% ipython --no-banner

In [1]: import numpy as np

In [2]: from numpy import linalg as LA

In [3]: np.set_printoptions(suppress=True, linewidth=120)

In [4]: def rnd(a):
   ...:     return np.round(a, 1) + 0
   ...: 

In [5]: W0 = np.load("case13.npy")

In [6]: W0
Out[6]: 
array([[0, 1, 1],
       [1, 0, 1],
       [1, 1, 0]])

In [7]: P = np.triu(np.array([[-1, 1, 0], [-2, 1, -1], [-1, -1, -1]]), 1) + np.eye(3)

In [8]: M2 = P @ W0 @ LA.inv(P)

In [9]: np.trace(M2), np.trace(W0)
Out[9]: (np.float64(0.0), np.int64(0))

In [10]: M2
Out[10]: 
array([[ 1.,  0.,  2.],
       [ 0., -1.,  0.],
       [ 1.,  0.,  0.]])

In [11]: P @ W0 - W0 @ P
Out[11]: 
array([[ 1.,  0.,  2.],
       [-1., -2.,  0.],
       [ 0., -1.,  1.]])

In [12]: m1 = np.load("a.npy")

In [13]: rnd(m1)
Out[13]: 
array([[ 4. ,  7.6,  0.6,  8.2],
       [ 4. ,  5.2, -1.8,  3.5],
       [ 4. ,  9.1,  2.1, 11.3],
       [ 4. ,  7.1,  0.1,  7.2],
       [ 4. ,  9.1,  2.1, 11.2],
       [ 4. ,  5.7, -1.3,  4.3],
       [ 4. ,  8.8,  1.8, 10.6],
       [ 4. , 10.2,  3.2, 13.4],
       [ 4. ,  8.6,  1.6, 10.1],
       [ 4. ,  5.1, -1.9,  3.2],
       [ 4. ,  8.7,  1.7, 10.3],
       [ 4. ,  2.7, -4.3, -1.6]])

In [14]: # looks like rank 2

In [15]: theta = np.radians(45)

In [16]: Rm = np.eye(4)

In [17]: Rm[0, 0] = Rm[2, 2] = np.cos(theta)

In [18]: Rm[0, 2], Rm[2, 0] = -np.sin(theta), np.sin(theta)

In [19]: rnd(Rm)
Out[19]: 
array([[ 0.7,  0. , -0.7,  0. ],
       [ 0. ,  1. ,  0. ,  0. ],
       [ 0.7,  0. ,  0.7,  0. ],
       [ 0. ,  0. ,  0. ,  1. ]])

In [20]: M2 = m1 @ Rm.T

In [21]: np.allclose(m1 @ m1.T, M2 @ M2.T)
Out[21]: True

In [22]: rnd(LA.svd(m1, compute_uv=False)), rnd(LA.svd(M2, compute_uv=False))
Out[22]: (array([42.1,  9.4,  0. ,  0. ]), array([42.1,  9.4,  0. ,  0. ]))

In [23]: rnd(M2)
Out[23]: 
array([[ 2.4,  7.6,  3.2,  8.2],
       [ 4.1,  5.2,  1.6,  3.5],
       [ 1.3,  9.1,  4.3, 11.3],
       [ 2.8,  7.1,  2.9,  7.2],
       [ 1.3,  9.1,  4.3, 11.2],
       [ 3.8,  5.7,  1.9,  4.3],
       [ 1.6,  8.8,  4.1, 10.6],
       [ 0.6, 10.2,  5.1, 13.4],
       [ 1.7,  8.6,  3.9, 10.1],
       [ 4.2,  5.1,  1.5,  3.2],
       [ 1.6,  8.7,  4. , 10.3],
       [ 5.9,  2.7, -0.2, -1.6]])
